In [1]: import numpy as np

In [2]: np.set_printoptions(precision=1, suppress=True, linewidth=100, floatmode="fixed")

In [3]: rd = lambda a: np.round(a, 1) + 0

In [4]: arr = np.load("data.npy")

In [5]: print(arr)
[[-3  0  3 -1 -2 -1  3  1  3 -3  2  2]
 [-3 -1 -1  0 -2 -1  2 -1  3 -1 -1 -1]
 [-2 -2 -2 -3  3  3 -1 -1 -3 -3 -1  0]
 [-3 -1  3 -1  2  0  3  1  0  0 -2 -1]
 [-3  2 -3 -3  3 -1  1 -3 -3  0 -2  2]
 [ 1  2 -2  3  1  1  1  0 -3  2 -1  3]
 [-2 -3  1  3 -1  1 -2  0  1 -2  1 -3]
 [-2  3 -3  0 -3  2 -2  3 -3  0  3  2]
 [ 1 -1  1 -1  3 -3 -3  3  2  0  1 -2]
 [ 3  2 -1  2  0 -2  2 -1  0  0  3 -3]
 [-3  3 -1  3 -2 -3  3  1  3  0  2  3]
 [ 0  1  4 -1  0  0  1  2  0 -2  3  3]]

In [6]: print(np.unique(arr.round(6), axis=0).shape)
(12, 12)

In [7]: print(np.abs(np.diag(np.linalg.qr(arr)[1])) > 1e-9)
[ True  True  True  True  True  True  True  True  True  True  True False]

In [8]: print(np.allclose(arr[:-1].T @ np.linalg.lstsq(arr[:-1].T, arr[-1])[0], arr[-1]))
True

In [9]: print(np.linalg.lstsq(arr[:-1].T, arr[-1])[2])
11

In [10]: rng = np.random.default_rng(55)

In [11]: lab = rng.permutation(12)

In [12]: print(lab)
[ 1  6  9  2  3  4  7  0  8 11  5 10]

In [13]: other = arr[lab][:, lab]

In [14]: print(np.trace(other))
5

In [15]: print(rd(np.sort(np.abs(np.linalg.eigvals(other)))))
[0.0 0.9 2.0 2.0 4.4 5.8 5.8 6.0 6.0 6.8 8.2 8.2]

In [16]: print(other)
[[-1  2 -1 -1  0 -2 -1 -3  3 -1 -1 -1]
 [-3 -2 -2  1  3 -1  0 -2  1 -3  1  1]
 [ 2  2  0 -1  2  0 -1  3  0 -3 -2  3]
 [-2 -1 -3 -2 -3  3 -1 -2 -3  0  3 -1]
 [-1  3  0  3 -1  2  1 -3  0 -1  0 -2]
 [ 2  1  0 -3 -3  3 -3 -3 -3  2 -1 -2]
 [ 3 -2  0 -3  0 -3  3 -2 -3  2  2  3]
 [ 0  3 -3  3 -1 -2  1 -3  3  2 -1  2]
 [-1 -3  0  1 -1  3  3  1  2 -2 -3  1]
 [ 1  1 -2  4 -1  0  2  0  0  3  0  3]
 [ 2  1  2 -2  3  1  0  1 -3  3  1 -1]
 [ 3  3  0 -1  3 -2  1 -3  3  3 -3  2]]

In [17]: print(rd(np.linalg.det(arr)))
0.0

In [18]: print((arr + arr.T) / 2)
[[-3.0 -1.5  0.5 -2.0 -2.5  0.0  0.5 -0.5  2.0  0.0 -0.5  1.0]
 [-1.5 -1.0 -1.5 -0.5  0.0  0.5 -0.5  1.0  1.0  0.5  1.0  0.0]
 [ 0.5 -1.5 -2.0  0.0  0.0  0.5  0.0 -2.0 -1.0 -2.0 -1.0  2.0]
 [-2.0 -0.5  0.0 -1.0 -0.5  1.5  3.0  0.5 -0.5  1.0  0.5 -1.0]
 [-2.5  0.0  0.0 -0.5  3.0  0.0  0.0 -3.0  0.0  0.0 -2.0  1.0]
 [ 0.0  0.5  0.5  1.5  0.0  1.0  1.0  1.0 -3.0  0.0 -2.0  1.5]
 [ 0.5 -0.5  0.0  3.0  0.0  1.0 -2.0 -1.0 -1.0  0.0  2.0 -1.0]
 [-0.5  1.0 -2.0  0.5 -3.0  1.0 -1.0  3.0  0.0 -0.5  2.0  2.0]
 [ 2.0  1.0 -1.0 -0.5  0.0 -3.0 -1.0  0.0  2.0  0.0  2.0 -1.0]
 [ 0.0  0.5 -2.0  1.0  0.0  0.0  0.0 -0.5  0.0  0.0  1.5 -2.5]
 [-0.5  1.0 -1.0  0.5 -2.0 -2.0  2.0  2.0  2.0  1.5  2.0  3.0]
 [ 1.0  0.0  2.0 -1.0  1.0  1.5 -1.0  2.0 -1.0 -2.5  3.0  3.0]]

In [19]: print(rd(np.abs(np.linalg.eigvals(arr)).max()))
8.2

In [20]: print(rd(np.sort(np.abs(np.linalg.eigvals(arr)))))
[0.0 0.9 2.0 2.0 4.4 5.8 5.8 6.0 6.0 6.8 8.2 8.2]

In [21]: print(np.allclose(arr @ arr.T, arr.T @ arr))
False

In [22]: print(np.linalg.matrix_rank(arr, rtol=0.1))
10

In [23]: print(rd(np.linalg.norm(arr, 2) / np.linalg.norm(arr)))
0.5

In [24]: print([round(float(x), 1) for x in np.linalg.svd(arr, compute_uv=False)[:3]])
[12.6, 11.3, 10.4]

In [25]: print(np.linalg.cond(arr) > 100)
True

In [26]: print(np.argsort(-np.linalg.norm(arr, axis=0).round(6), kind="stable")[:3])
[0 8 2]

In [27]: w1 = np.array([[5, 0, 3, 5, 2, 5],
    ...:     [3, 5, 0, 2, 0, 5],
    ...:     [0, 1, 5, 2, 0, 2],
    ...:     [5, 3, 2, 0, 4, 0],
    ...:     [1, 2, 2, 3, 5, 4],
    ...:     [5, 5, 5, 2, 0, 3],
    ...:     [3, 0, 2, 0, 1, 0],
    ...:     [1, 2, 2, 1, 3, 4],
    ...:     [0, 2, 5, 1, 5, 5],
    ...:     [4, 0, 5, 1, 5, 4],
    ...:     [4, 0, 1, 2, 1, 4],
    ...:     [3, 5, 2, 5, 4, 5]])

In [28]: b = np.array([-1, -1, 0, -2, -2, -1])

In [29]: act = np.maximum(arr @ w1 + b, 0)

In [30]: print(np.linalg.matrix_rank(act))
6

In [31]: C = np.array([[-2, 1, -2],
    ...:     [-2, 1, 0],
    ...:     [2, 2, 1],
    ...:     [-2, 2, -2],
    ...:     [-2, -1, 2],
    ...:     [1, -1, 2]])

In [32]: print(w1 @ C)
[[-13  14  -3]
 [-15   7   0]
 [  6  13   5]
 [-20   8   0]
 [-14   4  12]
 [-11  21  -3]
 [ -4   6  -2]
 [ -6   2  12]
 [ -1   4  23]
 [ -6   7  13]
 [ -8   5  -1]
 [-25  13   4]]

In [33]: other = np.array([[-2, 2, 2],
    ...:     [-1, -1, -1],
    ...:     [0, 2, 0],
    ...:     [-2, 2, 2],
    ...:     [-1, 0, 0],
    ...:     [-1, -1, 0],
    ...:     [2, 1, 0],
    ...:     [-1, -1, 1],
    ...:     [2, 1, 2]])

In [34]: C = np.array([[-2, 2, 0, 1, -2], [3, 3, 2, 0, -3], [-2, -3, 3, -3, 2]])

In [35]: J = other @ C + 0.3 * rng.normal(size=(9, 5))

In [36]: print(rd(J))
[[ 6.2 -3.4 10.1 -7.5  2.0]
 [ 0.9 -1.9 -5.4  2.3  3.0]
 [ 5.6  6.3  4.2 -0.1 -6.2]
 [ 6.1 -4.5  9.7 -7.6  2.1]
 [ 2.4 -1.9  0.5 -1.3  2.4]
 [-0.7 -4.6 -1.5 -1.1  5.1]
 [-0.4  7.4  2.3  1.6 -6.4]
 [-2.8 -7.7  0.5 -3.9  6.3]
 [-4.7  1.0  8.1 -4.3 -2.9]]

In [37]: print(rd(np.linalg.norm(arr) ** 2 / np.linalg.norm(arr, 2) ** 2))
4.0

In [38]: print(rd(np.linalg.norm(arr, "nuc")))
72.4

In [39]: print(rd(np.linalg.norm(arr, 2)))
12.6

In [40]: print(rd(np.linalg.norm(arr[0] - arr[7])))
11.5

In [41]: print(rd(np.linalg.norm(arr, 1)), rd(np.linalg.norm(arr, np.inf)))
26.0 27.0

In [42]: print(arr[0] @ arr[7])
-1

In [43]: Uu, s, vt = np.linalg.svd(J)

In [44]: print(np.argmax(s[:-1] / (s[1:] + 1e-6)) + 1)
3

In [45]: print(rd(s))
[22.6 19.9 10.1  1.0  0.4]

In [46]: other = Uu[:, :3] @ np.diag(s[:3]) @ vt[:3]

In [47]: print(np.linalg.matrix_rank(other))
3

In [48]: print(rd(np.linalg.norm(J - other) / np.linalg.norm(J)))
0.0

In [49]: print(rd(np.abs(J - other).max()))
0.4

In [50]: print(rd(np.linalg.norm(J - other, 2)), rd(s[3]))
1.0 1.0

In [51]: print(rd(other))
[[ 6.3 -3.6 10.0 -7.6  1.7]
 [ 0.9 -2.0 -5.4  2.4  2.9]
 [ 5.6  6.4  4.3  0.1 -6.1]
 [ 6.1 -4.3  9.7 -7.6  2.3]
 [ 2.4 -2.2  0.5 -1.3  2.1]
 [-0.7 -4.9 -1.6 -1.1  4.7]
 [-0.3  7.1  2.3  1.7 -6.8]
 [-2.8 -7.7  0.7 -3.6  6.4]
 [-4.7  1.0  8.1 -4.3 -2.9]]
